In [1]: import numpy as np

In [2]: np.set_printoptions(precision=3, suppress=True, linewidth=100, floatmode="fixed")

In [3]: K = np.array([[23, -1, 0, -3, 1],
   ...:     [2, 19, -3, -1, -3],
   ...:     [-3, -1, -18, 1, 0],
   ...:     [-1, -1, 1, -3, 0],
   ...:     [3, -2, -2, -3, -13]])

In [4]: f = np.array([-2, -4, 0, -5, -5])

In [5]: other = K + np.outer(f, np.eye(5)[1])

In [6]: print(np.linalg.matrix_rank(np.linalg.inv(other) - np.linalg.inv(K), tol=1e-8))
1

In [7]: print(np.linalg.matrix_rank(other - K))
1

In [8]: print(round(np.linalg.det(other) / np.linalg.det(K), 3), round(1 + np.linalg.solve(K, f)[1], 3))
0.882 0.882

In [9]: other = np.linalg.inv(K)

In [10]: print((np.abs(other) > 1e-9).astype(int))
[[1 1 1 1 1]
 [1 1 1 1 1]
 [1 1 1 1 1]
 [1 1 1 1 1]
 [1 1 1 1 1]]

In [11]: print(np.allclose(other, K.T))
False

In [12]: print(np.round(np.linalg.inv(other), 3) + 0)
[[ 23.000  -1.000   0.000  -3.000   1.000]
 [  2.000  19.000  -3.000  -1.000  -3.000]
 [ -3.000  -1.000 -18.000   1.000   0.000]
 [ -1.000  -1.000   1.000  -3.000   0.000]
 [  3.000  -2.000  -2.000  -3.000 -13.000]]

In [13]: print(round(float(np.linalg.det(K) * np.linalg.det(other)), 3))
1.0

In [14]: vec = np.array([1, 4, 2, 3, 4])

In [15]: rhs = K @ vec

In [16]: coef, lr = np.zeros(5), 1 / np.linalg.norm(K, 2) ** 2

In [17]: for i in range(30):
    ...:     coef -= lr * K.T @ (K @ coef - rhs)
    ...:     if i % 5 == 0: print(i, round(np.linalg.norm(K @ coef - rhs), 3))
    ...: 
0 55.13
5 9.372
10 5.851
15 5.301
20 4.892
25 4.518

In [18]: print(coef)
[0.816 3.997 1.941 1.637 4.300]

In [19]: print(np.round(np.linalg.cond(K), 3))
7.956

In [20]: data = np.load("arr.npy")

In [21]: print(data)
[[ 4.814 -4.937  6.314  3.547]
 [-5.477  4.028 -6.939 -2.371]
 [ 5.943  2.091  6.535 -4.195]
 [-1.720 -6.473 -0.989  7.360]
 [ 0.875 -6.875  2.067  6.906]
 [ 2.137  6.297  1.498 -7.316]
 [-6.276 -0.900 -7.103  3.059]
 [ 1.463  6.565  0.678 -7.369]
 [ 0.388  6.822 -0.602 -7.276]
 [ 1.818  6.435  1.108 -7.353]
 [-6.198 -1.256 -6.958  3.406]
 [-6.402  0.949 -7.533  1.165]
 [-1.371  6.822 -2.631 -6.683]
 [ 3.439 -6.082  4.904  5.210]
 [-6.317 -0.665 -7.187  2.827]
 [ 2.309 -6.598  3.680  6.131]
 [ 2.610  6.056  2.080 -7.224]
 [-6.414  0.584 -7.491  1.551]
 [ 3.086  5.764  2.674 -7.078]
 [-4.922  4.811 -6.420 -3.378]
 [-6.172  2.382 -7.488 -0.413]]

In [22]: # rank 2

In [23]: basis = data[[12, 9]].astype(float)

In [24]: for _ in range(5):
    ...:     idx = np.linalg.norm(data[:, None] - basis, axis=-1).argmin(axis=1)
    ...:     basis = np.array([data[idx == j].mean(axis=0) for j in range(2)])
    ...: 

In [25]: print(idx)
[1 0 1 0 1 1 0 1 1 1 0 0 1 1 0 1 1 0 1 0 0]

In [26]: print(basis[1] - basis[0])
[ 7.837  1.479  8.815 -4.192]

In [27]: print(np.abs(basis[1] - basis[0]).argmax())
2

In [28]: print(basis)
[[-5.544  0.385 -6.456  1.467]
 [ 2.293  1.863  2.359 -2.725]]

In [29]: print(np.linalg.cond(data) > 100)
True

In [30]: print(np.linalg.matrix_rank(data, rtol=0.1))
2

In [31]: print([round(float(x), 3) for x in np.linalg.svd(data, compute_uv=False)[:3]])
[33.586, 31.177, 0.0]

In [32]: w1 = np.array([[2, -2, 1], [2, -2, 2], [-1, -1, 1], [-2, 1, 1]])

In [33]: coef = np.array([-2, 1, -2])

In [34]: act = np.maximum(data @ w1 + coef, 0)

In [35]: print(np.linalg.matrix_rank(act))
3

In [36]: print((act > 0).astype(int))
[[0 0 1]
 [1 1 0]
 [1 0 1]
 [0 1 0]
 [0 1 0]
 [1 0 1]
 [0 1 0]
 [1 0 1]
 [1 0 1]
 [1 0 1]
 [0 1 0]
 [0 1 0]
 [1 0 1]
 [0 1 0]
 [0 1 0]
 [0 1 0]
 [1 0 1]
 [0 1 0]
 [1 0 1]
 [1 1 0]
 [0 1 0]]

In [37]: basis = np.array([[0, 2, -1], [-2, 2, 2], [-2, -2, 0]])

In [38]: print(w1 @ basis)
[[ 2 -2 -6]
 [ 0 -4 -6]
 [ 0 -6 -1]
 [-4 -4  4]]

In [39]: print((act @ basis).round(6).argmax(axis=1))
[2 1 1 1 1 1 1 1 1 1 1 1 1 1 1 1 1 1 1 1 1]

In [40]: m1 = np.load("x.npy")

In [41]: print(m1)
[[-0.999  0.042]
 [ 0.042  0.999]]

In [42]: vec = np.array([-3, 1])

In [43]: print(m1.T @ (m1 @ vec))
[-3.000  1.000]

In [44]: print(np.sort(np.abs(np.degrees(np.angle(np.linalg.eigvals(m1))))))
[  0.000 180.000]

In [45]: print(round(float(np.linalg.norm(vec)), 3), round(np.linalg.norm(m1 @ vec), 3))
3.162 3.162

In [46]: print(round(np.linalg.det(m1), 3))
-1.0

In [47]: print((m1 + m1.T) / 2)
[[-0.999  0.042]
 [ 0.042  0.999]]

In [48]: print((m1 - m1.T) / 2)
[[0.000 0.000]
 [0.000 0.000]]

In [49]: print(np.linalg.svd(m1, compute_uv=False))
[1.000 1.000]

In [50]: print(np.round(m1[:, 0] @ m1[:, 1], 3))
-0.0

In [51]: print(np.round(m1.T @ m1, 3) + 0)
[[1.000 0.000]
 [0.000 1.000]]

In [52]: print(np.linalg.pinv(m1))
[[-0.999  0.042]
 [ 0.042  0.999]]

In [53]: w, vecs = np.linalg.eigh(m1)

In [54]: vec = np.array([1, -1])

In [55]: print((np.sign(vecs[:, -1].round(6)) == np.sign(vecs[0, -1].round(6))).astype(int))
[1 1]

In [56]: print(np.round(vecs * np.abs(w) @ vecs.T, 3) + 0)
[[1.000 0.000]
 [0.000 1.000]]

In [57]: print(round(vec @ m1 @ vec, 3))
-0.083

In [58]: print(np.round(vecs * np.maximum(w, 0) @ vecs.T, 3) + 0)
[[0.000 0.021]
 [0.021 1.000]]

In [59]: rng = np.random.default_rng(50096)

In [60]: feats = np.triu(rng.random((3, 3)) < 0.8, 1).astype(int)

In [61]: feats = feats + feats.T

In [62]: print(feats)
[[0 0 1]
 [0 0 1]
 [1 1 0]]

In [63]: # looks like rank 2

In [64]: C2 = feats.T @ feats

In [65]: print(np.linalg.eigvalsh(C2)[::-1])
[2.000 2.000 0.000]

In [66]: print(np.linalg.svd(feats, compute_uv=False) ** 2)
[2.000 2.000 0.000]

In [67]: print(C2)
[[1 1 0]
 [1 1 0]
 [0 0 2]]

In [68]: print(np.linalg.matrix_rank(C2))
2

In [69]: print(np.trace(C2), (feats ** 2).sum())
4 4

In [70]: print(np.allclose(C2, C2.T))
True

In [71]: left, s, Vh = np.linalg.svd(C2)

In [72]: vecs = Vh[:(s > 1e-8).sum()]

In [73]: vec = C2[0] + -2 * C2[2] + rng.integers(2) * np.eye(3)[0]

In [74]: print(vec)
[ 1.000  1.000 -4.000]

In [75]: print(round(np.linalg.norm(vec - vecs.T @ vecs @ vec), 3))
0.0

In [76]: print(np.allclose(vecs.T @ vecs @ vec, vec))
True

In [77]: print(vecs.T @ vecs)
[[0.500 0.500 0.000]
 [0.500 0.500 0.000]
 [0.000 0.000 1.000]]

In [78]: print(np.linalg.matrix_rank(feats, rtol=0.1))
2

In [79]: print([round(float(x), 3) for x in np.linalg.svd(feats, compute_uv=False)[:3]])
[1.414, 1.414, 0.0]

In [80]: E = np.array([[0, 0, 0, 1, 0],
    ...:     [0, 0, 1, 0, 0],
    ...:     [0, 0, 0, 0, 1],
    ...:     [0, 1, 0, 0, 0],
    ...:     [1, 0, 0, 0, 0]])

In [81]: vec = np.array([3, -3, 0, -1, -3])

In [82]: print([p for p in range(1, 25) if np.allclose(np.linalg.matrix_power(E, p), np.eye(5))])
[5, 10, 15, 20]

In [83]: print(E.T @ (E @ vec))
[ 3 -3  0 -1 -3]

In [84]: print(np.linalg.inv(E))
[[0.000 0.000 0.000 0.000 1.000]
 [0.000 0.000 0.000 1.000 0.000]
 [0.000 1.000 0.000 0.000 0.000]
 [1.000 0.000 0.000 0.000 0.000]
 [0.000 0.000 1.000 0.000 0.000]]

In [85]: print(np.sort(np.abs(np.degrees(np.angle(np.linalg.eigvals(E))))))
[  0.000  72.000  72.000 144.000 144.000]

In [86]: print(round(np.linalg.det(2 * E), 3), round(np.linalg.det(E), 3))
32.0 1.0

In [87]: print(np.round(np.poly(E), 3) + 0)
[ 1.000  0.000  0.000  0.000  0.000 -1.000]

In [88]: print(np.einsum("ij,ji->", E, E))
0

In [89]: print(np.round(np.linalg.eigvals(E).sum().real, 3))
-0.0

In [90]: idx = rng.permutation(5)

In [91]: other = E[:, idx] * rng.choice([-1, 1], 5)

In [92]: print(other)
[[ 1  0  0  0  0]
 [ 0  1  0  0  0]
 [ 0  0  0  1  0]
 [ 0  0  1  0  0]
 [ 0  0  0  0 -1]]

In [93]: left, _, Vh = np.linalg.svd(E.T @ other)

In [94]: print(left @ Vh)
[[ 0.000  0.000  0.000  0.000 -1.000]
 [ 0.000  0.000  1.000  0.000  0.000]
 [ 0.000  1.000  0.000  0.000  0.000]
 [ 1.000  0.000  0.000  0.000  0.000]
 [ 0.000  0.000  0.000  1.000  0.000]]

In [95]: print(idx)
[3 2 1 4 0]

In [96]: W0 = np.load("m.npy")

In [97]: print(W0)
[[ -6.294   2.058  11.706]
 [-10.450  -4.176   7.550]
 [ -8.952  -1.928   9.048]
 [ -8.103  -0.655   9.897]
 [ -6.629   1.557  11.371]
 [ -6.400   1.900  11.600]
 [-10.971  -4.956   7.029]
 [-10.958  -4.937   7.042]
 [-10.185  -3.777   7.815]
 [ -9.613  -2.919   8.387]
 [ -7.887  -0.330  10.113]
 [ -4.766   4.351  13.234]
 [ -6.687   1.470  11.313]
 [ -8.596  -1.395   9.404]
 [ -9.709  -3.063   8.291]
 [ -7.617   0.075  10.383]
 [ -6.274   2.089  11.726]
 [ -8.020  -0.530   9.980]
 [ -7.441   0.338  10.559]
 [-10.069  -3.603   7.931]
 [-10.030  -3.544   7.970]
 [ -9.678  -3.017   8.322]
 [-10.277  -3.916   7.723]
 [-10.292  -3.938   7.708]
 [-10.064  -3.596   7.936]
 [-10.378  -4.067   7.622]]

In [98]: print(round(float(np.linalg.norm(W0, 2) / np.linalg.norm(W0)), 3))
0.964

In [99]: other = W0 / np.sqrt((W0 ** 2).mean(axis=1, keepdims=True))

In [100]: print(np.linalg.norm(other, axis=1))
[1.732 1.732 1.732 1.732 1.732 1.732 1.732 1.732 1.732 1.732 1.732 1.732 1.732 1.732 1.732 1.732
 1.732 1.732 1.732 1.732 1.732 1.732 1.732 1.732 1.732 1.732]

In [101]: left, s, Vh = np.linalg.svd(W0)

In [102]: print(np.argmax(s[:-1] / (s[1:] + 1e-6)) + 1)
2

In [103]: other = left[:, :2] @ np.diag(s[:2]) @ Vh[:2]

In [104]: print(np.round(np.abs(W0 - other).max(), 3))
0.0

In [105]: print(np.linalg.matrix_rank(W0, rtol=0.05))
2

In [106]: print(np.round(np.linalg.norm(W0 - other, 2), 3), round(float(s[2]), 3))
0.0 0.0

In [107]: C2 = np.cov(W0, rowvar=False)

In [108]: print(np.corrcoef(W0[:, 2], W0[:, 0])[0, 1])
1.0

In [109]: print(np.argsort(-W0.std(axis=0).round(6), kind="stable"))
[1 0 2]

In [110]: print(np.argwhere(np.triu(np.abs(np.corrcoef(W0.T)) > 0.8, 1)))
[[0 1]
 [0 2]
 [1 2]]

In [111]: print(np.median(W0, axis=0))
[-9.282 -2.423  8.718]

In [112]: Xc = W0 - W0.mean(axis=0)

In [113]: left, s, Vh = np.linalg.svd(Xc, full_matrices=False)

In [114]: print(np.abs(left[:, 0]).argmax())
11

In [115]: print(Vh[0] * np.sign(Vh[0, np.abs(Vh[0]).argmax()]))
[0.485 0.728 0.485]

In [116]: print(s.round(3) + 0)
[18.063  0.000  0.000]

In [117]: mat = np.load("mat.npy")

In [118]: print(mat)
[[12  0 12  0 12]
 [ 9  0  9  0  9]
 [27  0 27  0 27]
 [ 6  0  6  0  6]
 [12  0 12  0 12]]

In [119]: # row 4 repeats row 0

In [120]: left, s, Vh = np.linalg.svd(mat)

In [121]: vecs = Vh[:(s > 1e-8).sum()]

In [122]: vec = mat[4] + 4 * mat[1] + rng.integers(2) * np.eye(5)[1]

In [123]: print(vec)
[48.000  1.000 48.000  0.000 48.000]

In [124]: print(vecs.T @ vecs)
[[0.333 0.000 0.333 0.000 0.333]
 [0.000 0.000 0.000 0.000 0.000]
 [0.333 0.000 0.333 0.000 0.333]
 [0.000 0.000 0.000 0.000 0.000]
 [0.333 0.000 0.333 0.000 0.333]]

In [125]: print(np.linalg.matrix_rank(np.vstack([mat, vec])))
2

In [126]: print(np.round(np.linalg.norm(vec - vecs.T @ vecs @ vec), 3))
1.0

In [127]: print(np.allclose(vecs.T @ vecs @ vec, vec))
False
